$ python -q
>>> import numpy as np
>>> from numpy import linalg as LA
>>> np.set_printoptions(precision=2, suppress=True, linewidth=100)
>>> rd = lambda a: np.round(a, 2) + 0
>>> arr = np.loadtxt("run5.csv", delimiter=",")
>>> arr
array([[-0.4 ,  2.58,  1.3 ,  0.  , -0.7 ,  0.6 ],
       [ 0.5 , -1.14, -0.6 , -1.3 , -2.4 ,  0.8 ],
       [-0.5 , -0.26, -0.1 , -0.1 ,  0.  ,  0.  ],
       [ 0.5 ,  2.56,  1.3 ,  0.3 ,  0.9 , -0.1 ],
       [-1.1 ,  1.42,  0.7 ,  0.3 ,  0.  ,  0.4 ],
       [ 1.1 , -0.96, -0.5 , -0.2 , -0.4 , -0.5 ],
       [ 0.7 ,  0.82,  0.4 , -1.5 , -0.5 ,  1.7 ],
       [ 0.3 ,  0.57,  0.3 ,  1.  , -2.1 , -0.1 ],
       [ 0.9 ,  1.08,  0.6 ,  0.4 , -0.8 ,  1.4 ],
       [ 0.1 , -1.  , -0.5 ,  1.6 ,  1.4 , -1.6 ],
       [ 0.2 , -1.97, -1.  ,  1.3 ,  0.6 , -0.2 ],
       [-0.5 , -1.21, -0.6 ,  2.  , -1.5 ,  0.8 ],
       [ 2.5 ,  2.83,  1.4 ,  0.2 ,  0.4 , -1.8 ],
       [-1.3 , -2.42, -1.2 ,  0.3 , -0.8 , -1.6 ],
       [-1.  ,  0.25,  0.1 ,  0.8 , -0.6 ,  0.6 ],
       [-0.9 , -2.74, -1.4 ,  1.5 ,  1.7 , -1.  ]])
>>> r0, r1 = arr[15], arr[7]
>>> rd(r0 @ r1)
np.float64(-4.22)
>>> p = (r0 @ r1) / (r0 @ r0) * r0
>>> rd(p)
array([ 0.23,  0.7 ,  0.36, -0.39, -0.44,  0.26])
>>> LA.matrix_rank(np.outer(r0, r1))
np.int64(1)
>>> rd(LA.norm(r0 + r1) ** 2 + LA.norm(r0 - r1) ** 2)
np.float64(44.68)
>>> cen = arr - arr.mean(axis=0)
>>> Uu, sv, Vh = LA.svd(cen, full_matrices=False)
>>> np.abs(Vh[0]).argmax()
np.int64(1)
>>> rd(Vh[0] * np.sign(Vh[0, np.abs(Vh[0]).argmax()]))
array([ 0.24,  0.83,  0.42, -0.21, -0.09,  0.18])
>>> LA.matrix_rank(cen)
np.int64(6)
>>> np.searchsorted(np.cumsum(sv ** 2) / (sv ** 2).sum(), 0.9) + 1
np.int64(4)
>>> rd(cen.mean(axis=0))
array([0., 0., 0., 0., 0., 0.])
>>> (np.sign(Uu[:, 0]) == np.sign(Uu[0, 0])).astype(int)
array([1, 0, 0, 1, 1, 0, 1, 1, 1, 0, 0, 0, 1, 0, 1, 0])
>>> rd((sv ** 2).sum() ** 2 / (sv ** 4).sum())
np.float64(2.78)
>>> gram = np.cov(arr, rowvar=False)
>>> rd(np.polyfit(arr[:, 3], arr[:, 5], 1))
array([-0.42,  0.13])
>>> rd(LA.eigvalsh(gram)[::-1])
array([4.44, 1.93, 0.91, 0.59, 0.42, 0.  ])
>>> gram.shape
(6, 6)
>>> F = np.load("x.npy")
>>> F
array([[ 1.9 ,  0.03,  0.96,  2.01, -0.04, -1.15,  0.95,  0.99],
       [ 2.07, -0.2 ,  1.09,  2.01, -0.03, -1.  ,  0.99,  0.96],
       [ 2.12, -0.13,  1.14,  2.07, -0.02, -0.91,  0.95,  0.96],
       [ 2.11, -0.18,  0.81,  1.99, -0.03, -1.04,  0.96,  1.12],
       [ 1.94,  0.  ,  1.01,  1.91,  0.01, -0.9 ,  0.96,  0.94],
       [ 2.15, -0.1 ,  1.1 ,  1.99, -0.11, -1.08,  1.04,  0.98],
       [ 1.97, -0.12,  1.25,  1.94,  0.1 , -0.94,  0.92,  1.12],
       [ 1.99, -0.02,  0.97,  1.98, -0.01, -0.87,  1.03,  0.94],
       [ 1.98, -0.11,  1.04,  2.18, -0.09, -1.03,  1.07,  0.99],
       [ 2.14, -0.17,  1.01,  2.  , -0.06, -1.1 ,  1.11,  0.92],
       [ 1.92, -0.02,  0.98,  2.07,  0.15, -0.99,  1.17,  1.02],
       [ 1.91, -0.05,  0.88,  1.85, -0.01, -1.02,  0.91,  1.06],
       [ 1.12,  0.09, -0.06,  1.95, -2.04,  1.87,  1.13,  2.17],
       [ 1.  ,  0.04,  0.16,  2.08, -2.25,  1.97,  0.89,  1.98],
       [ 1.09, -0.06, -0.14,  2.1 , -1.97,  1.97,  1.03,  2.05],
       [ 0.94, -0.16, -0.16,  2.03, -2.  ,  2.08,  0.99,  1.99],
       [ 1.19, -0.01, -0.14,  2.13, -2.05,  1.99,  1.03,  2.09],
       [ 0.99, -0.01, -0.13,  1.94, -2.05,  1.93,  1.08,  1.94],
       [ 0.99, -0.11, -0.01,  2.08, -2.07,  1.94,  0.86,  1.83],
       [ 0.94, -0.11,  0.15,  2.  , -1.95,  2.12,  1.03,  1.93],
       [ 1.12, -0.04, -0.02,  2.04, -2.23,  2.  ,  0.87,  2.05],
       [ 1.2 , -0.22, -0.22,  1.91, -2.08,  1.9 ,  0.93,  2.02],
       [ 0.98,  0.02,  0.08,  1.98, -2.02,  1.75,  1.18,  1.95],
       [ 0.96,  0.17,  0.12,  1.7 , -2.06,  1.93,  0.91,  2.05],
       [ 0.14, -1.02,  2.02, -0.95,  2.  , -2.12,  2.09, -0.01],
       [-0.03, -1.07,  2.05, -1.09,  2.17, -1.91,  2.08, -0.08],
       [ 0.08, -1.09,  1.99, -0.95,  1.74, -2.11,  2.1 , -0.14],
       [ 0.13, -1.06,  2.06, -1.02,  1.8 , -2.04,  1.88,  0.  ],
       [-0.08, -0.96,  2.1 , -1.16,  1.88, -2.05,  2.01,  0.  ],
       [-0.05, -1.07,  2.12, -0.97,  1.97, -1.83,  2.18,  0.  ],
       [ 0.09, -1.04,  2.02, -0.99,  1.96, -2.  ,  2.1 ,  0.  ],
       [-0.02, -1.14,  1.99, -0.98,  2.05, -2.05,  2.06,  0.07],
       [-0.29, -1.13,  1.96, -1.05,  2.11, -1.99,  2.08, -0.06],
       [-0.21, -1.03,  1.97, -0.87,  2.13, -2.08,  1.88, -0.06],
       [ 0.09, -0.99,  1.96, -1.  ,  1.86, -1.96,  1.93, -0.05],
       [ 0.09, -1.01,  1.98, -1.07,  1.96, -2.01,  2.17, -0.04]])
>>> W2 = F[[30, 18]].astype(float)
>>> for _ in range(4):
...     labels = LA.norm(F[:, None] - W2, axis=-1).argmin(axis=1)
...     W2 = np.array([F[labels == j].mean(axis=0) for j in range(2)])
... 
>>> print(labels)
[1 1 1 1 1 1 1 1 1 1 1 1 1 1 1 1 1 1 1 1 1 1 1 1 0 0 0 0 0 0 0 0 0 0 0 0]
>>> np.abs(W2[1] - W2[0]).argmax()
np.int64(4)
>>> rd(W2)
array([[ 0.  , -1.05,  2.02, -1.01,  1.97, -2.01,  2.05, -0.03],
       [ 1.53, -0.06,  0.49,  2.  , -1.04,  0.48,  1.  ,  1.5 ]])
>>> rd(W2[1] - W2[0])
array([ 1.54,  0.99, -1.52,  3.01, -3.01,  2.49, -1.05,  1.53])
>>> other = np.array([[4, 0, 4, -4, -5, 4, -2, -5, 4, -3, 1, 3, 5],
...     [5, -1, 0, -3, 5, 4, 3, 0, -4, -1, 3, 4, -3],
...     [4, 4, 2, -4, -1, -1, -2, -2, 0, -4, -5, -1, 4],
...     [5, 0, 4, -3, 5, 4, 0, -3, -3, -2, 1, 4, -5],
...     [-3, -5, -2, 2, 5, -2, 2, 2, -2, 1, 0, 3, -3],
...     [4, -4, 3, 1, 2, -3, -5, -4, -3, 1, -2, 2, 2],
...     [-3, 5, 4, -2, 4, 4, -2, 3, 4, 2, 0, 0, 4],
...     [-2, 5, 5, -3, -5, -3, 2, -1, -3, 0, 5, -1, 1],
...     [3, 3, 0, -3, -1, -3, -4, 5, -4, 4, -4, 1, -1],
...     [-5, 4, -5, 5, 5, 2, -4, 1, -5, 5, 0, 0, 4],
...     [4, -5, 5, -1, 0, -4, 2, 5, -1, 1, -4, -1, -4],
...     [-4, 4, 0, 5, 4, 5, -1, 2, -1, 5, -3, 0, 0],
...     [-4, -3, -2, -4, 5, 1, -4, 4, -5, -3, 4, 1, -2]])
>>> feats = other + other.T
>>> feats
array([[ 8,  5,  8,  1, -8,  8, -5, -7,  7, -8,  5, -1,  1],
       [ 5, -2,  4, -3,  0,  0,  8,  5, -1,  3, -2,  8, -6],
       [ 8,  4,  4,  0, -3,  2,  2,  3,  0, -9,  0, -1,  2],
       [ 1, -3,  0, -6,  7,  5, -2, -6, -6,  3,  0,  9, -9],
       [-8,  0, -3,  7, 10,  0,  6, -3, -3,  6,  0,  7,  2],
       [ 8,  0,  2,  5,  0, -6, -1, -7, -6,  3, -6,  7,  3],
       [-5,  8,  2, -2,  6, -1, -4,  5,  0, -2,  2, -1,  0],
       [-7,  5,  3, -6, -3, -7,  5, -2,  2,  1, 10,  1,  5],
       [ 7, -1,  0, -6, -3, -6,  0,  2, -8, -1, -5,  0, -6],
       [-8,  3, -9,  3,  6,  3, -2,  1, -1, 10,  1,  5,  1],
       [ 5, -2,  0,  0,  0, -6,  2, 10, -5,  1, -8, -4,  0],
       [-1,  8, -1,  9,  7,  7, -1,  1,  0,  5, -4,  0,  1],
       [ 1, -6,  2, -9,  2,  3,  0,  5, -6,  1,  0,  1, -4]])
>>> rd(LA.norm(feats[11] - feats[8]))
np.float64(28.14)
>>> rd(LA.norm(feats, 1)), rd(LA.norm(feats, np.inf))
(np.float64(72.0), np.float64(72.0))
>>> rd(LA.norm(feats[11], 1)), rd(LA.norm(feats[11], np.inf))
(np.float64(45.0), np.float64(9.0))
>>> rd(LA.norm(feats, axis=1))
array([22.27, 16.03, 14.42, 19.16, 19.1 , 17.83, 13.56, 18.36, 16.16, 18.47, 16.58, 17.  , 14.63])
>>> A = np.loadtxt("a.csv", delimiter=",")
>>> print(A)
[[ 1. -1. -1.  1. -1.  1.  1. -1.]
 [ 1.  1.  1.  1.  1.  1.  1.  1.]
 [ 1.  1. -1. -1. -1. -1.  1.  1.]
 [ 1.  1. -1. -1.  1.  1. -1. -1.]
 [ 1. -1.  1. -1.  1. -1.  1. -1.]
 [ 1. -1. -1.  1.  1. -1. -1.  1.]
 [ 1. -1.  1. -1. -1.  1. -1.  1.]
 [ 1.  1.  1.  1. -1. -1. -1. -1.]]
>>> def softmax(z):
...     e = np.exp(z - z.max(axis=-1, keepdims=True))
...     return e / e.sum(axis=-1, keepdims=True)
... 
>>> rd(softmax(10 * A[5]))
array([0.25, 0.  , 0.  , 0.25, 0.25, 0.  , 0.  , 0.25])
>>> rd(softmax(A[5]))
array([0.22, 0.03, 0.03, 0.22, 0.22, 0.03, 0.03, 0.22])
>>> print(rd(softmax(A).sum(axis=1)))
[1. 1. 1. 1. 1. 1. 1. 1.]
>>> S = A @ A.T / np.sqrt(8)
>>> rd(softmax(S + np.triu(np.full(S.shape, -np.inf), 1)))
array([[1.  , 0.  , 0.  , 0.  , 0.  , 0.  , 0.  , 0.  ],
       [0.06, 0.94, 0.  , 0.  , 0.  , 0.  , 0.  , 0.  ],
       [0.05, 0.05, 0.89, 0.  , 0.  , 0.  , 0.  , 0.  ],
       [0.05, 0.05, 0.05, 0.85, 0.  , 0.  , 0.  , 0.  ],
       [0.05, 0.05, 0.05, 0.05, 0.81, 0.  , 0.  , 0.  ],
       [0.05, 0.05, 0.05, 0.05, 0.05, 0.77, 0.  , 0.  ],
       [0.04, 0.04, 0.04, 0.04, 0.04, 0.04, 0.74, 0.  ],
       [0.04, 0.04, 0.04, 0.04, 0.04, 0.04, 0.04, 0.71]])
>>> print(softmax(S).round(6).argmax(axis=1))
[0 1 2 3 4 5 6 7]
